% python3 -q
>>> import numpy as np
>>> np.set_printoptions(precision=2, suppress=True, linewidth=140)
>>> rd = lambda a: np.round(a, 2) + 0
>>> data = np.array([[-1.18, 0.23, -0.49], [-1.2, 0.2, -0.5]])
>>> data
array([[-1.18,  0.23, -0.49],
       [-1.2 ,  0.2 , -0.5 ]])
>>> gram = data.T @ data
>>> rd(np.linalg.svd(data, compute_uv=False) ** 2)
array([3.41, 0.  ])
>>> np.linalg.matrix_rank(gram)
np.int64(2)
>>> rd(np.linalg.eigvalsh(gram)[::-1])
array([3.41, 0.  , 0.  ])
>>> rd(gram)
array([[ 2.83, -0.51,  1.18],
       [-0.51,  0.09, -0.21],
       [ 1.18, -0.21,  0.49]])
>>> np.argsort(-np.linalg.norm(data, axis=0).round(6), kind="stable")[:3]
array([0, 2, 1])
>>> Uu, sig, Vh = np.linalg.svd(data)
>>> np.argmax(sig[:-1] / (sig[1:] + 1e-6)) + 1
np.int64(1)
>>> out = Uu[:, :1] @ np.diag(sig[:1]) @ Vh[:1]
>>> rd(np.linalg.norm(data - out, 2)), rd(sig[1])
(np.float64(0.02), np.float64(0.02))
>>> rd(np.abs(data - out).max())
np.float64(0.02)
>>> rd(np.linalg.norm(data - out) / np.linalg.norm(data))
np.float64(0.01)
>>> r0 = np.array([3, 4, -1])
>>> rd(np.convolve(data[0], r0))
array([-3.54, -4.03,  0.63, -2.19,  0.49])
>>> rd(np.correlate(data[0], data[1], "full"))
array([ 0.59, -0.35,  1.71, -0.37,  0.59])
>>> K = np.load("layer10.npy")
>>> K
array([[ 6,  3],
       [-4, -2]])
>>> # rows and columns are dependent
>>> np.abs(np.diag(np.linalg.qr(K)[1])) > 1e-9
array([ True, False])
>>> np.linalg.lstsq(K[:-1].T, K[-1])[2]
np.int32(1)
>>> np.unique(K.round(6), axis=0).shape
(2, 2)
>>> X = np.load("arr.npy")
>>> X
array([[ 1,  2,  1],
       [ 2, 12, 10],
       [ 1, 10, 13]])
>>> # symmetric, so the eigenvalues are real
>>> x = np.ones(3)
>>> for _ in range(4):
...     x = X @ x
...     x /= np.linalg.norm(x)
...     print(round(x @ X @ x, 2))
... 
22.7
22.72
22.72
22.72
>>> rd(np.linalg.eigvalsh(X)[-1])
np.float64(22.72)
>>> rd(x)
array([0.1 , 0.69, 0.72])
>>> x = np.array([2, -2, 2])
>>> y = X @ x
>>> coef, lr = np.zeros(3), 1 / np.linalg.norm(X, 2) ** 2
>>> for i in range(150):
...     coef -= lr * X.T @ (X @ coef - y)
...     if i % 50 == 0: print(i, round(np.linalg.norm(X @ coef - y), 2))
... 
0 5.49
50 2.87
100 1.81
>>> rd(np.linalg.cond(X))
np.float64(44.77)
>>> evals, V = np.linalg.eigh(X)
>>> rd(np.linalg.eigvalsh(X + 4 * np.eye(3)))
array([ 4.51,  6.78, 26.72])
>>> rd(np.linalg.eigvalsh(X @ X))
array([  0.26,   7.71, 516.04])
>>> np.unique(evals.round(6) + 0, return_counts=True)[1]
array([1, 1, 1])
>>> (evals > 1e-8).sum(), (evals < -1e-8).sum()
(np.int64(3), np.int64(0))
